$ ipython --no-banner

In [1]: import numpy as np

In [2]: from numpy import linalg as LA

In [3]: np.set_printoptions(precision=1, suppress=True, linewidth=100)

In [4]: rd = lambda a: np.round(a, 1) + 0

In [5]: m1 = np.load("sample8.npy")

In [6]: m1
Out[6]: 
array([[0, 0, 0, 2, 0, 0, 0, 0, 0, 0, 0, 0],
       [0, 0, 0, 0, 3, 0, 0, 0, 0, 0, 0, 0],
       [0, 0, 0, 0, 0, 0, 0, 0, 0, 0, 0, 0],
       [0, 0, 0, 0, 0, 0, 0, 2, 0, 0, 0, 0],
       [3, 0, 0, 0, 0, 0, 0, 0, 0, 0, 0, 0],
       [0, 0, 1, 0, 0, 0, 0, 0, 0, 0, 0, 0],
       [0, 0, 0, 0, 0, 0, 0, 0, 0, 0, 0, 0],
       [0, 0, 0, 0, 0, 0, 3, 0, 0, 0, 0, 0],
       [0, 1, 0, 0, 0, 0, 0, 0, 0, 0, 0, 0],
       [0, 0, 0, 0, 0, 1, 0, 0, 0, 0, 0, 0],
       [0, 0, 0, 0, 0, 0, 0, 0, 0, 0, 2, 0],
       [0, 0, 0, 0, 0, 0, 0, 0, 0, 0, 0, 0]])

In [7]: Uu, s, vt = LA.svd(m1)

In [8]: s
Out[8]: array([3., 3., 3., 2., 2., 2., 1., 1., 1., 0., 0., 0.])

In [9]: A2 = Uu[:, :9] @ np.diag(s[:9]) @ vt[:9]

In [10]: rd(LA.norm(m1 - A2) / LA.norm(m1))
Out[10]: np.float64(0.0)

In [11]: rd(LA.norm(m1 - A2, 2)), s[9]
Out[11]: (np.float64(0.0), np.float64(0.0))

In [12]: A2
Out[12]: 
array([[0., 0., 0., 2., 0., 0., 0., 0., 0., 0., 0., 0.],
       [0., 0., 0., 0., 3., 0., 0., 0., 0., 0., 0., 0.],
       [0., 0., 0., 0., 0., 0., 0., 0., 0., 0., 0., 0.],
       [0., 0., 0., 0., 0., 0., 0., 2., 0., 0., 0., 0.],
       [3., 0., 0., 0., 0., 0., 0., 0., 0., 0., 0., 0.],
       [0., 0., 1., 0., 0., 0., 0., 0., 0., 0., 0., 0.],
       [0., 0., 0., 0., 0., 0., 0., 0., 0., 0., 0., 0.],
       [0., 0., 0., 0., 0., 0., 3., 0., 0., 0., 0., 0.],
       [0., 1., 0., 0., 0., 0., 0., 0., 0., 0., 0., 0.],
       [0., 0., 0., 0., 0., 1., 0., 0., 0., 0., 0., 0.],
       [0., 0., 0., 0., 0., 0., 0., 0., 0., 0., 2., 0.],
       [0., 0., 0., 0., 0., 0., 0., 0., 0., 0., 0., 0.]])

In [13]: r = LA.matrix_rank(m1)

In [14]: r
Out[14]: np.int64(9)

In [15]: ns = LA.svd(m1)[2][r:].T

In [16]: np.allclose(m1 @ ns, 0)
Out[16]: True

In [17]: [int(LA.matrix_rank(m1[:, :j + 1])) for j in range(12)]
Out[17]: [1, 2, 3, 4, 5, 6, 7, 8, 8, 8, 9, 9]

In [18]: [int(LA.matrix_rank(np.delete(m1, i, axis=0))) for i in range(12)]
Out[18]: [8, 8, 9, 8, 8, 8, 9, 8, 8, 8, 8, 9]

In [19]: ns @ ns.T
Out[19]: 
array([[0., 0., 0., 0., 0., 0., 0., 0., 0., 0., 0., 0.],
       [0., 0., 0., 0., 0., 0., 0., 0., 0., 0., 0., 0.],
       [0., 0., 0., 0., 0., 0., 0., 0., 0., 0., 0., 0.],
       [0., 0., 0., 0., 0., 0., 0., 0., 0., 0., 0., 0.],
       [0., 0., 0., 0., 0., 0., 0., 0., 0., 0., 0., 0.],
       [0., 0., 0., 0., 0., 0., 0., 0., 0., 0., 0., 0.],
       [0., 0., 0., 0., 0., 0., 0., 0., 0., 0., 0., 0.],
       [0., 0., 0., 0., 0., 0., 0., 0., 0., 0., 0., 0.],
       [0., 0., 0., 0., 0., 0., 0., 0., 1., 0., 0., 0.],
       [0., 0., 0., 0., 0., 0., 0., 0., 0., 1., 0., 0.],
       [0., 0., 0., 0., 0., 0., 0., 0., 0., 0., 0., 0.],
       [0., 0., 0., 0., 0., 0., 0., 0., 0., 0., 0., 1.]])

In [20]: LA.matrix_rank(m1, rtol=0.1)
Out[20]: np.int64(9)

In [21]: [round(float(x), 1) for x in LA.svd(m1, compute_uv=False)[:3]]
Out[21]: [3.0, 3.0, 3.0]

In [22]: rd(LA.norm(m1, 2) / LA.norm(m1))
Out[22]: np.float64(0.5)

In [23]: F = np.load("a.npy")

In [24]: F
Out[24]: 
array([[ 1.4, -0.6,  0.4, -3.5,  0.2, -1.3, -0.2,  2.7, -0.8, -0.2,  0.6],
       [ 0.9, -2.2, -2.2,  2.6, -1.7,  0. ,  0.9, -0.6,  0.6, -0.1,  1.7],
       [-0.4, -1.6,  1.1,  0.3,  1.3,  1. ,  0. , -1.4,  3.3,  2.4, -0.2],
       [ 0.9,  0.1,  0.9, -2.2,  3.1,  0.2,  0.7, -0.5,  1.1, -2.7,  0. ],
       [-1.3, -1. , -2.5,  0.6, -2.5, -1.5, -0.8, -0.4,  1. , -2. , -1.3],
       [ 1.2, -1.7,  0.8, -1.1, -0.4, -0.2,  0.4,  3.9, -0.2,  1.5, -0.8],
       [ 0. , -2.4, -1.8,  2.5, -1.6, -2.2, -0.4,  0.1, -0.2,  1. , -1.2],
       [-0.3, -0.6, -1.6,  0.3,  0. ,  3.4, -0.2,  2.1, -0.5,  1.3, -2. ],
       [ 2.6, -0.9,  0.4,  2.1,  2.1,  0.6, -0.2, -1.5, -1.1, -2. , -0.6],
       [-0.6,  1.4,  1.7, -0.8, -2.2,  0.7, -0.5,  1.1, -3.3,  1.2, -0.1],
       [-0.7, -0.8, -1.2,  1.2,  1.2, -0.6,  2.2, -0.3, -1.1, -2.8, -2.3],
       [-0.7,  1.9, -2.9,  0.3,  1.7,  0.6, -1.6, -0.6, -1.2, -1.8,  1.4],
       [ 0.4,  0.2,  0.4, -2.5,  1. ,  2.8, -0.1, -1.6,  1.6, -1.1, -1.8],
       [ 0.4,  1.6, -1.1, -0.1,  1. , -1.2,  3.9,  1.3,  1.3, -0.4,  0.2],
       [ 1.1,  1.5,  1.3,  2. ,  1. ,  1.2,  0.1, -0.4,  2. ,  3.1, -0.1],
       [ 0.4,  1.4,  0.1, -2.8, -0.8, -1.9,  0.1, -0.1,  0.2, -1.6,  2.8],
       [ 1.4,  1.7, -3. , -0.4,  0.2,  1.9, -1.8,  0.3,  1.7, -0.8, -0.5],
       [-0.3, -0.2,  1.4, -2. ,  1.4,  0.2, -1.1,  0.2,  1.5,  3.5,  1.2],
       [-1.2,  2.1,  1.6,  0.3, -0.7, -1.6,  1.4, -0.1, -1.4, -2.7, -1.4],
       [ 1.8,  1.2, -0.7, -1.5,  0.5,  1.9, -1.5, -0.3, -2.9,  0.6,  1.6],
       [-1.1,  1.2, -1.5,  2.4, -1.9,  1.1,  0.1,  2. , -1.3, -1.6, -1.1],
       [ 1.6, -0.1, -0.2, -0.6, -1.3, -1.9, -1.4,  2.4,  1.2, -1.7,  2.2],
       [ 1.2, -0.1,  0.3, -1.4, -0.1,  2. ,  0.9, -1.3,  2.8, -2.2,  1.3],
       [ 1.6,  0.9,  2.3, -0.7, -1.2, -0.9, -0.7,  2.9,  0.3,  0.7, -2.1],
       [-1.3, -1.2,  1.3,  2.2, -1.5, -0.5, -2.2, -0.9,  1. , -0.3, -2.4],
       [-0.4, -0.7, -0.9,  2.7, -2. ,  0. ,  2. , -0.5,  2.1, -1.9,  0. ],
       [ 1.5,  1.1,  0.5,  0.6,  1.1,  2.5,  1.7,  0.3, -1.9,  1.6, -2.1]])

In [25]: vec = np.array([7, 0, 1, 2, 7, 3, 0, 0, 8, 8, 1])

In [26]: h = np.maximum(F @ vec, 0)

In [27]: rd(F.T @ h)
Out[27]: array([203.9,  37.1, 178.2, -15.1, 307.9, 345.4,  24.9, -47.9, 454.9, 438.3, -72. ])

In [28]: np.flatnonzero(h > 1e-9)
Out[28]: array([ 1,  2,  3,  5,  7,  8, 12, 13, 14, 16, 17, 19, 22, 23, 26])

In [29]: rd(np.tanh(F @ vec))
Out[29]: 
array([-1. ,  1. ,  1. ,  1. , -1. ,  1. , -1. ,  1. ,  1. , -1. , -1. , -1. ,  1. ,  1. ,  1. ,
       -1. ,  1. ,  1. , -1. ,  0.9, -1. , -1. ,  1. ,  1. , -1. , -1. ,  1. ])

In [30]: X = np.loadtxt("layer18.csv", delimiter=",")

In [31]: X
Out[31]: 
array([[ 0. , -0.9,  0.6,  1.4, -2.9,  1.3,  1.2,  0.2, -1.6, -1.1, -1.1,  0.4],
       [ 1.4,  1.9, -1. ,  0.2, -1.2,  1.7, -1.1,  0.9, -0.1,  0.4, -2.2,  0.9],
       [ 0.8, -2.3, -0.4,  0.1,  0.4,  1.2, -0.8, -0.4,  1.3,  1.4, -0.8, -0.3],
       [-2.4,  0. , -0.8,  0.7,  1. , -2. , -0.2,  0. , -0.9, -0.7,  1.2,  0.8],
       [-0.9, -0.7, -0.6,  0.3, -0.5, -0.6, -1. ,  0.4, -2.1, -0.6,  2.5,  0.7],
       [ 0.6,  0.6,  0.1,  0. , -0.9, -0.4,  0.5,  0.3,  0.7,  1.7, -0.4,  1.2],
       [-1.5,  1.9,  0.3,  0.7, -0.6,  1.1, -1.2, -0.9,  1.7, -1.6,  0.5,  0.2],
       [ 0.3, -0.8,  0.1,  1.7,  0.5,  0.6, -2.9,  0.6,  0.7,  1.5, -0.6,  1. ],
       [-2.5, -0.1,  0.2, -1.4, -0.3, -1.5, -0.9,  0. ,  0.6,  1.1,  0.9, -1.6],
       [ 1.1,  0. , -0.8,  0.2,  0.5,  0. ,  0.8, -0.7,  1.5, -0.4, -1.2,  0.2],
       [-0.8, -2.8, -0.7, -0.7,  0.8, -1.7,  1.5, -0.5, -1.1,  0.3, -2.1, -0.8],
       [ 1.5, -0.3, -1.5,  0. , -0.4,  1.7,  0.3,  2.7, -0.9, -0.7, -1.7, -1.6]])

In [32]: A2 = LA.inv(X)

In [33]: rd(LA.inv(A2))
Out[33]: 
array([[ 0. , -0.9,  0.6,  1.4, -2.9,  1.3,  1.2,  0.2, -1.6, -1.1, -1.1,  0.4],
       [ 1.4,  1.9, -1. ,  0.2, -1.2,  1.7, -1.1,  0.9, -0.1,  0.4, -2.2,  0.9],
       [ 0.8, -2.3, -0.4,  0.1,  0.4,  1.2, -0.8, -0.4,  1.3,  1.4, -0.8, -0.3],
       [-2.4,  0. , -0.8,  0.7,  1. , -2. , -0.2,  0. , -0.9, -0.7,  1.2,  0.8],
       [-0.9, -0.7, -0.6,  0.3, -0.5, -0.6, -1. ,  0.4, -2.1, -0.6,  2.5,  0.7],
       [ 0.6,  0.6,  0.1,  0. , -0.9, -0.4,  0.5,  0.3,  0.7,  1.7, -0.4,  1.2],
       [-1.5,  1.9,  0.3,  0.7, -0.6,  1.1, -1.2, -0.9,  1.7, -1.6,  0.5,  0.2],
       [ 0.3, -0.8,  0.1,  1.7,  0.5,  0.6, -2.9,  0.6,  0.7,  1.5, -0.6,  1. ],
       [-2.5, -0.1,  0.2, -1.4, -0.3, -1.5, -0.9,  0. ,  0.6,  1.1,  0.9, -1.6],
       [ 1.1,  0. , -0.8,  0.2,  0.5,  0. ,  0.8, -0.7,  1.5, -0.4, -1.2,  0.2],
       [-0.8, -2.8, -0.7, -0.7,  0.8, -1.7,  1.5, -0.5, -1.1,  0.3, -2.1, -0.8],
       [ 1.5, -0.3, -1.5,  0. , -0.4,  1.7,  0.3,  2.7, -0.9, -0.7, -1.7, -1.6]])

In [34]: rd(LA.det(X) * LA.det(A2))
Out[34]: np.float64(1.0)

In [35]: rd(LA.cond(X))
Out[35]: np.float64(42.9)

In [36]: (np.abs(A2) > 1e-9).astype(int)
Out[36]: 
array([[1, 1, 1, 1, 1, 1, 1, 1, 1, 1, 1, 1],
       [1, 1, 1, 1, 1, 1, 1, 1, 1, 1, 1, 1],
       [1, 1, 1, 1, 1, 1, 1, 1, 1, 1, 1, 1],
       [1, 1, 1, 1, 1, 1, 1, 1, 1, 1, 1, 1],
       [1, 1, 1, 1, 1, 1, 1, 1, 1, 1, 1, 1],
       [1, 1, 1, 1, 1, 1, 1, 1, 1, 1, 1, 1],
       [1, 1, 1, 1, 1, 1, 1, 1, 1, 1, 1, 1],
       [1, 1, 1, 1, 1, 1, 1, 1, 1, 1, 1, 1],
       [1, 1, 1, 1, 1, 1, 1, 1, 1, 1, 1, 1],
       [1, 1, 1, 1, 1, 1, 1, 1, 1, 1, 1, 1],
       [1, 1, 1, 1, 1, 1, 1, 1, 1, 1, 1, 1],
       [1, 1, 1, 1, 1, 1, 1, 1, 1, 1, 1, 1]])
